% ipython --no-banner

In [1]: import numpy as np

In [2]: import numpy.linalg as la

In [3]: np.set_printoptions(precision=4, suppress=True, linewidth=120)

In [4]: def rnd(a):
   ...:     return np.round(a, 4) + 0
   ...: 

In [5]: K = np.load("m.npy")

In [6]: print(rnd(K))
[[-0.0867  0.7247  0.1907 -0.5509 -0.357 ]
 [ 0.0867 -0.5156 -0.1112 -0.8308  0.1548]
 [ 0.7804  0.0985 -0.5274  0.0314 -0.3196]
 [ 0.4336 -0.2783  0.7907  0.0512 -0.3268]
 [ 0.4336  0.349   0.219  -0.0517  0.7998]]

In [7]: def softmax(z):
   ...:     e = np.exp(z - z.max(axis=-1, keepdims=True))
   ...:     return e / e.sum(axis=-1, keepdims=True)
   ...: 

In [8]: rnd(softmax(10 * K[3]))
Out[8]: array([0.0273, 0.    , 0.972 , 0.0006, 0.    ])

In [9]: print(rnd(softmax(K[3] + 3)))
[0.2457 0.1206 0.3512 0.1676 0.1149]

In [10]: att = K @ K.T / np.sqrt(5)

In [11]: rnd(softmax(att + np.triu(np.full(att.shape, -np.inf), 1)))
Out[11]: 
array([[1.    , 0.    , 0.    , 0.    , 0.    ],
       [0.39  , 0.61  , 0.    , 0.    , 0.    ],
       [0.2806, 0.2806, 0.4388, 0.    , 0.    ],
       [0.2191, 0.2191, 0.2191, 0.3427, 0.    ],
       [0.1797, 0.1797, 0.1797, 0.1797, 0.2811]])

In [12]: Q, r_ = la.qr(K)

In [13]: rnd(np.trace(Q @ Q.T))
Out[13]: np.float64(5.0)

In [14]: rnd(Q)
Out[14]: 
array([[-0.0867,  0.7247,  0.1907, -0.5509, -0.357 ],
       [ 0.0867, -0.5156, -0.1112, -0.8308,  0.1548],
       [ 0.7804,  0.0985, -0.5274,  0.0314, -0.3196],
       [ 0.4336, -0.2783,  0.7907,  0.0512, -0.3268],
       [ 0.4336,  0.349 ,  0.219 , -0.0517,  0.7998]])

In [15]: print(Q.shape, r_.shape)
(5, 5) (5, 5)

In [16]: print(np.allclose(r_.T @ r_, K.T @ K))
True

In [17]: rnd(abs(r_[0, 0])), rnd(la.norm(K[:, 0]))
Out[17]: (np.float64(1.0), np.float64(1.0))

In [18]: X = np.loadtxt("run6.csv", delimiter=",")

In [19]: X
Out[19]: 
array([[0., 4., 4., 4., 2., 5., 3., 2., 1., 1., 4.],
       [0., 0., 3., 3., 4., 5., 4., 2., 3., 5., 2.],
       [0., 0., 0., 0., 2., 0., 0., 2., 4., 3., 1.],
       [0., 0., 0., 0., 3., 1., 4., 0., 4., 5., 5.],
       [0., 0., 0., 0., 0., 5., 2., 4., 4., 3., 5.],
       [0., 0., 0., 0., 0., 0., 2., 4., 4., 4., 2.],
       [0., 0., 0., 0., 0., 0., 0., 0., 0., 4., 1.],
       [0., 0., 0., 0., 0., 0., 0., 0., 1., 3., 3.],
       [0., 0., 0., 0., 0., 0., 0., 0., 0., 4., 3.],
       [0., 0., 0., 0., 0., 0., 0., 0., 0., 0., 2.],
       [0., 0., 0., 0., 0., 0., 0., 0., 0., 0., 0.]])

In [20]: rnd(softmax(X).sum(axis=1))
Out[20]: array([1., 1., 1., 1., 1., 1., 1., 1., 1., 1., 1.])

In [21]: att = X @ X.T / np.sqrt(11)

In [22]: print(softmax(att).round(6).argmax(axis=1))
[0 1 3 3 4 4 3 3 3 3 0]
